% ipython --no-banner

In [1]: import numpy as np

In [2]: import numpy.linalg as la

In [3]: np.set_printoptions(precision=1, suppress=True, linewidth=120)

In [4]: def rd(a):
   ...:     return np.round(a, 1) + 0
   ...: 

In [5]: M2 = np.array([[0]])

In [6]: basis = np.array([[-4, -5, -1, 2, -2, -4, 2, 2],
   ...:     [2, 4, -3, 3, -5, -5, -2, 5],
   ...:     [-1, -2, -1, 2, 2, -3, 3, -5],
   ...:     [-5, -5, 3, 1, -1, 5, 0, 4],
   ...:     [0, -2, 0, 0, 1, -1, -2, 2],
   ...:     [-1, 2, 0, 2, 1, 5, -3, 0],
   ...:     [-3, 1, -3, 3, -1, -1, -4, 5],
   ...:     [4, -2, 1, 1, -1, -5, 3, 2]])

In [7]: W0 = np.block([[M2, np.zeros((1, 8))], [np.zeros((8, 1)), basis]])

In [8]: W0
Out[8]: 
array([[ 0.,  0.,  0.,  0.,  0.,  0.,  0.,  0.,  0.],
       [ 0., -4., -5., -1.,  2., -2., -4.,  2.,  2.],
       [ 0.,  2.,  4., -3.,  3., -5., -5., -2.,  5.],
       [ 0., -1., -2., -1.,  2.,  2., -3.,  3., -5.],
       [ 0., -5., -5.,  3.,  1., -1.,  5.,  0.,  4.],
       [ 0.,  0., -2.,  0.,  0.,  1., -1., -2.,  2.],
       [ 0., -1.,  2.,  0.,  2.,  1.,  5., -3.,  0.],
       [ 0., -3.,  1., -3.,  3., -1., -1., -4.,  5.],
       [ 0.,  4., -2.,  1.,  1., -1., -5.,  3.,  2.]])

In [9]: np.flatnonzero(la.matrix_power((W0 != 0) + (W0.T != 0) + np.eye(9), 9)[8])
Out[9]: array([1, 2, 3, 4, 5, 6, 7, 8])

In [10]: rd(np.sort(la.eigvals(W0).real))
Out[10]: array([-5.8, -5.8,  0. ,  0.3,  0.4,  0.4,  4.2,  4.2,  6.2])

In [11]: (W0 != 0).astype(int)
Out[11]: 
array([[0, 0, 0, 0, 0, 0, 0, 0, 0],
       [0, 1, 1, 1, 1, 1, 1, 1, 1],
       [0, 1, 1, 1, 1, 1, 1, 1, 1],
       [0, 1, 1, 1, 1, 1, 1, 1, 1],
       [0, 1, 1, 1, 1, 1, 1, 0, 1],
       [0, 0, 1, 0, 0, 1, 1, 1, 1],
       [0, 1, 1, 0, 1, 1, 1, 1, 0],
       [0, 1, 1, 1, 1, 1, 1, 1, 1],
       [0, 1, 1, 1, 1, 1, 1, 1, 1]])

In [12]: W0 @ W0
Out[12]: 
array([[  0.,   0.,   0.,   0.,   0.,   0.,   0.,   0.,   0.],
       [  0.,   3., -14.,  22., -23.,  19.,  24.,  13., -10.],
       [  0.,  19., -15.,   9.,   2., -46., -47.,  35.,  41.],
       [  0., -35.,  -8.,   0., -10.,   9.,  32., -23.,  10.],
       [  0.,  13.,  -2.,  24.,  -4.,  40.,  47.,   8., -40.],
       [  0.,  11., -18.,  14., -12.,  10.,  -4.,  19., -14.],
       [  0.,   2.,   8.,  10.,   7.,  -1.,  31., -11.,   3.],
       [  0.,  35.,  -4.,  29., -15., -11.,   6.,  19.,  14.],
       [  0., -22., -44.,  -3.,   6.,  -8., -41.,  26.,  14.]])

In [13]: la.lstsq(W0[:-1].T, W0[-1])[2]
Out[13]: np.int32(7)

In [14]: np.abs(np.diag(la.qr(W0)[1])) > 1e-9
Out[14]: array([False,  True,  True,  True,  True,  True,  True,  True,  True])

In [15]: rd(W0 @ la.pinv(W0) @ W0)
Out[15]: 
array([[ 0.,  0.,  0.,  0.,  0.,  0.,  0.,  0.,  0.],
       [ 0., -4., -5., -1.,  2., -2., -4.,  2.,  2.],
       [ 0.,  2.,  4., -3.,  3., -5., -5., -2.,  5.],
       [ 0., -1., -2., -1.,  2.,  2., -3.,  3., -5.],
       [ 0., -5., -5.,  3.,  1., -1.,  5.,  0.,  4.],
       [ 0.,  0., -2.,  0.,  0.,  1., -1., -2.,  2.],
       [ 0., -1.,  2.,  0.,  2.,  1.,  5., -3.,  0.],
       [ 0., -3.,  1., -3.,  3., -1., -1., -4.,  5.],
       [ 0.,  4., -2.,  1.,  1., -1., -5.,  3.,  2.]])

In [16]: rk = la.matrix_rank(W0)

In [17]: rk
Out[17]: np.int64(8)

In [18]: ns = la.svd(W0)[2][rk:].T

In [19]: ns.shape
Out[19]: (9, 1)

In [20]: ns @ ns.T
Out[20]: 
array([[1., 0., 0., 0., 0., 0., 0., 0., 0.],
       [0., 0., 0., 0., 0., 0., 0., 0., 0.],
       [0., 0., 0., 0., 0., 0., 0., 0., 0.],
       [0., 0., 0., 0., 0., 0., 0., 0., 0.],
       [0., 0., 0., 0., 0., 0., 0., 0., 0.],
       [0., 0., 0., 0., 0., 0., 0., 0., 0.],
       [0., 0., 0., 0., 0., 0., 0., 0., 0.],
       [0., 0., 0., 0., 0., 0., 0., 0., 0.],
       [0., 0., 0., 0., 0., 0., 0., 0., 0.]])

In [21]: la.matrix_rank(W0.T @ W0), la.matrix_rank(W0 @ W0.T)
Out[21]: (np.int64(8), np.int64(8))

In [22]: np.allclose(W0 @ ns, 0)
Out[22]: True

In [23]: [int(la.matrix_rank(W0[:i])) for i in range(1, len(W0) + 1)]
Out[23]: [0, 1, 2, 3, 4, 5, 6, 7, 8]

In [24]: u = np.array([0, 1, 2])

In [25]: np.cross(W0[2, :3], W0[5, :3])
Out[25]: array([-4.,  0.,  0.])

In [26]: np.correlate(W0[2], W0[5], "full")
Out[26]: array([  0.,   4.,   4., -16.,  10.,  -9.,  -6.,  10.,   6.,  -7., -13.,  15.,  10.,   4., -10.,   0.,   0.])

In [27]: np.convolve(W0[2], u)
Out[27]: array([  0.,   0.,   2.,   8.,   5.,  -3.,   1., -15., -12.,   1.,  10.])

In [28]: M = np.loadtxt("run10.csv", delimiter=",")

In [29]: rd(M)
Out[29]: 
array([[-0.3, -0.5,  0.1],
       [ 0.2, -0.4,  0.4],
       [ 0.2, -0.4, -0.5],
       [ 0.1, -0.2,  0.3],
       [ 0. ,  0.5, -0.2],
       [ 0. , -0.2,  0.2],
       [-0.2, -0.2, -0.2],
       [-0.3, -0.1, -0.2],
       [-0.7,  0.2,  0.4],
       [-0.5, -0.2, -0.4]])

In [30]: Xc = M - M.mean(axis=0)

In [31]: V = la.svd(Xc)[2][:1]

In [32]: M2 = Xc - Xc @ V.T @ V

In [33]: rd((Xc @ V.T).std(axis=0))
Out[33]: array([0.3])

In [34]: rd(la.norm(M2) / la.norm(Xc))
Out[34]: np.float64(0.8)

In [35]: rd(M2.std(axis=0))
Out[35]: array([0.3, 0.3, 0. ])

In [36]: la.norm(M2, axis=1).round(6).argmax()
Out[36]: np.int64(4)

In [37]: rd(np.cov(Xc @ V.T, rowvar=False))
Out[37]: np.float64(0.1)

In [38]: Xc = (M - M.mean(axis=0)) / M.std(axis=0)

In [39]: rd(Xc.std(axis=0))
Out[39]: array([1., 1., 1.])

In [40]: np.argwhere(np.abs(Xc) > 2)
Out[40]: array([[4, 1]])

In [41]: b = la.lstsq(np.delete(Xc, 2, axis=1), Xc[:, 2])[0]

In [42]: rd(1 - np.var(Xc[:, 2] - np.delete(Xc, 2, axis=1) @ b))
Out[42]: np.float64(0.0)

In [43]: np.abs(b).argmax()
Out[43]: np.int64(0)

In [44]: Q, r_ = la.qr(M)

In [45]: rd(Q.T @ Q)
Out[45]: 
array([[1., 0., 0.],
       [0., 1., 0.],
       [0., 0., 1.]])

In [46]: rd(Q @ r_)
Out[46]: 
array([[-0.3, -0.5,  0.1],
       [ 0.2, -0.4,  0.4],
       [ 0.2, -0.4, -0.5],
       [ 0.1, -0.2,  0.3],
       [ 0. ,  0.5, -0.2],
       [ 0. , -0.2,  0.2],
       [-0.2, -0.2, -0.2],
       [-0.3, -0.1, -0.2],
       [-0.7,  0.2,  0.4],
       [-0.5, -0.2, -0.4]])

In [47]: rd(r_)
Out[47]: 
array([[1., 0., 0.],
       [0., 1., 0.],
       [0., 0., 1.]])

In [48]: vec = np.array([0, 1, -2])

In [49]: y = M @ vec

In [50]: rd(la.pinv(M) @ M)
Out[50]: 
array([[1., 0., 0.],
       [0., 1., 0.],
       [0., 0., 1.]])

In [51]: rd(la.solve(M.T @ M, M.T @ y))
Out[51]: array([ 0.,  1., -2.])

In [52]: rd(la.lstsq(M, y)[0])
Out[52]: array([ 0.,  1., -2.])

In [53]: rng = np.random.default_rng(37256)

In [54]: y = y + 0.1 * rng.normal(size=10)

In [55]: rd(y)
Out[55]: array([-0.9, -1. ,  0.5, -0.7,  1. , -0.9,  0.1,  0.4, -0.7,  0.7])

In [56]: b, *_ = la.lstsq(M, y)

In [57]: rd(b)
Out[57]: array([ 0. ,  1.2, -2. ])

In [58]: rd(la.norm(y - M @ b))
Out[58]: np.float64(0.4)

In [59]: rd(M.T @ (y - M @ b))
Out[59]: array([0., 0., 0.])

In [60]: z = rng.permutation(9)

In [61]: z
Out[61]: array([3, 5, 6, 1, 2, 4, 7, 0, 8])

In [62]: M2 = W0[z][:, z]

In [63]: rd(la.det(M2)), rd(la.det(W0[z]))
Out[63]: (np.float64(0.0), np.float64(0.0))

In [64]: rd(np.sort(np.abs(la.eigvals(M2))))
Out[64]: array([0. , 0.3, 3.6, 3.6, 5.4, 5.4, 6.2, 7.1, 7.1])

In [65]: np.trace(M2)
Out[65]: np.float64(4.0)

In [66]: data = np.loadtxt("m.csv", delimiter=",")

In [67]: data
Out[67]: 
array([[-2.,  1.,  0.,  0.,  0.,  0.],
       [ 0., -2.,  1.,  0.,  0.,  0.],
       [ 0.,  0., -2.,  1.,  0.,  0.],
       [ 0.,  0.,  0., -2.,  1.,  0.],
       [ 0.,  0.,  0.,  0., -2.,  1.],
       [ 0.,  0.,  0.,  0.,  0., -2.]])

In [68]: np.diff(data, axis=0)
Out[68]: 
array([[ 2., -3.,  1.,  0.,  0.,  0.],
       [ 0.,  2., -3.,  1.,  0.,  0.],
       [ 0.,  0.,  2., -3.,  1.,  0.],
       [ 0.,  0.,  0.,  2., -3.,  1.],
       [ 0.,  0.,  0.,  0.,  2., -3.]])

In [69]: la.matrix_rank(data)
Out[69]: np.int64(6)

In [70]: rd(la.svd(data, compute_uv=False))
Out[70]: array([2.9, 2.7, 2.4, 2. , 1.5, 1.1])

In [71]: rd(la.norm(data))
Out[71]: np.float64(5.4)

In [72]: rd(data.mean(axis=0))
Out[72]: array([-0.3, -0.2, -0.2, -0.2, -0.2, -0.2])

In [73]: data - data[0]
Out[73]: 
array([[ 0.,  0.,  0.,  0.,  0.,  0.],
       [ 2., -3.,  1.,  0.,  0.,  0.],
       [ 2., -1., -2.,  1.,  0.,  0.],
       [ 2., -1.,  0., -2.,  1.,  0.],
       [ 2., -1.,  0.,  0., -2.,  1.],
       [ 2., -1.,  0.,  0.,  0., -2.]])

In [74]: np.unravel_index(np.abs(data).argmax(), data.shape)
Out[74]: (np.int64(0), np.int64(0))
